% python3 -q
>>> import numpy as np
>>> from numpy import linalg as LA
>>> np.set_printoptions(suppress=True, linewidth=140)
>>> F = np.load("arr.npy")
>>> F
array([[0, 1, 0],
       [1, 0, 0],
       [0, 0, 0]])
>>> # symmetric, so the eigenvalues are real
>>> F[:, 0] @ F[:, 1]
np.int64(0)
>>> F.T @ F
array([[1, 0, 0],
       [0, 1, 0],
       [0, 0, 0]])
>>> def softmax(z):
...     e = np.exp(z - z.max(axis=-1, keepdims=True))
...     return e / e.sum(axis=-1, keepdims=True)
... 
>>> np.round(softmax(F[0] + -3), 2)
array([0.21, 0.58, 0.21])
>>> softmax(F).sum(axis=1)
array([1., 1., 1.])
>>> att = F @ F.T / np.sqrt(3)
>>> np.round(softmax(att), 2)
array([[0.47, 0.26, 0.26],
       [0.26, 0.47, 0.26],
       [0.33, 0.33, 0.33]])
>>> round(np.abs(LA.eigvals(F)).max(), 2)
np.float64(1.0)
>>> LA.matrix_power(F, 2)
array([[1, 0, 0],
       [0, 1, 0],
       [0, 0, 0]])
>>> np.round(np.sort(np.abs(LA.eigvals(F))), 2)
array([0., 1., 1.])
>>> print((F + F.T) / 2)
[[0. 1. 0.]
 [1. 0. 0.]
 [0. 0. 0.]]
>>> np.trace(F)
np.int64(0)
>>> [round(float(x), 2) for x in LA.svd(F, compute_uv=False)[:3]]
[1.0, 1.0, 0.0]
>>> LA.cond(F) > 100
np.True_
>>> other = np.array([[2, 2, 1, 2, 2, 1, 0],
...     [2, 1, 1, 1, 1, 2, 2],
...     [2, 1, 1, 0, 0, 0, 0],
...     [2, 0, 1, 1, 2, 0, 0],
...     [1, 2, 2, 2, 0, 1, 0],
...     [2, 0, 1, 1, 2, 0, 0]])
>>> A = other.T @ other
>>> A
array([[21, 10, 12, 12, 14,  7,  4],
       [10, 10,  8,  9,  5,  6,  2],
       [12,  8,  9,  9,  7,  5,  2],
       [12,  9,  9, 11,  9,  6,  2],
       [14,  5,  7,  9, 13,  4,  2],
       [ 7,  6,  5,  6,  4,  6,  4],
       [ 4,  2,  2,  2,  2,  4,  4]])
>>> np.allclose(A @ A.T, A.T @ A)
True
>>> np.round(np.abs(LA.eigvals(A)).max(), 2)
np.float64(56.63)
>>> print((A + A.T) / 2)
[[21. 10. 12. 12. 14.  7.  4.]
 [10. 10.  8.  9.  5.  6.  2.]
 [12.  8.  9.  9.  7.  5.  2.]
 [12.  9.  9. 11.  9.  6.  2.]
 [14.  5.  7.  9. 13.  4.  2.]
 [ 7.  6.  5.  6.  4.  6.  4.]
 [ 4.  2.  2.  2.  2.  4.  4.]]
>>> np.allclose(A, A.T)
True
>>> print(np.trace(A))
74
>>> A @ A
array([[1090,  634,  689,  758,  754,  453,  224],
       [ 634,  410,  422,  466,  420,  288,  136],
       [ 689,  422,  448,  493,  467,  297,  142],
       [ 758,  466,  493,  548,  520,  329,  156],
       [ 754,  420,  467,  520,  540,  301,  148],
       [ 453,  288,  297,  329,  301,  214,  110],
       [ 224,  136,  142,  156,  148,  110,   64]])
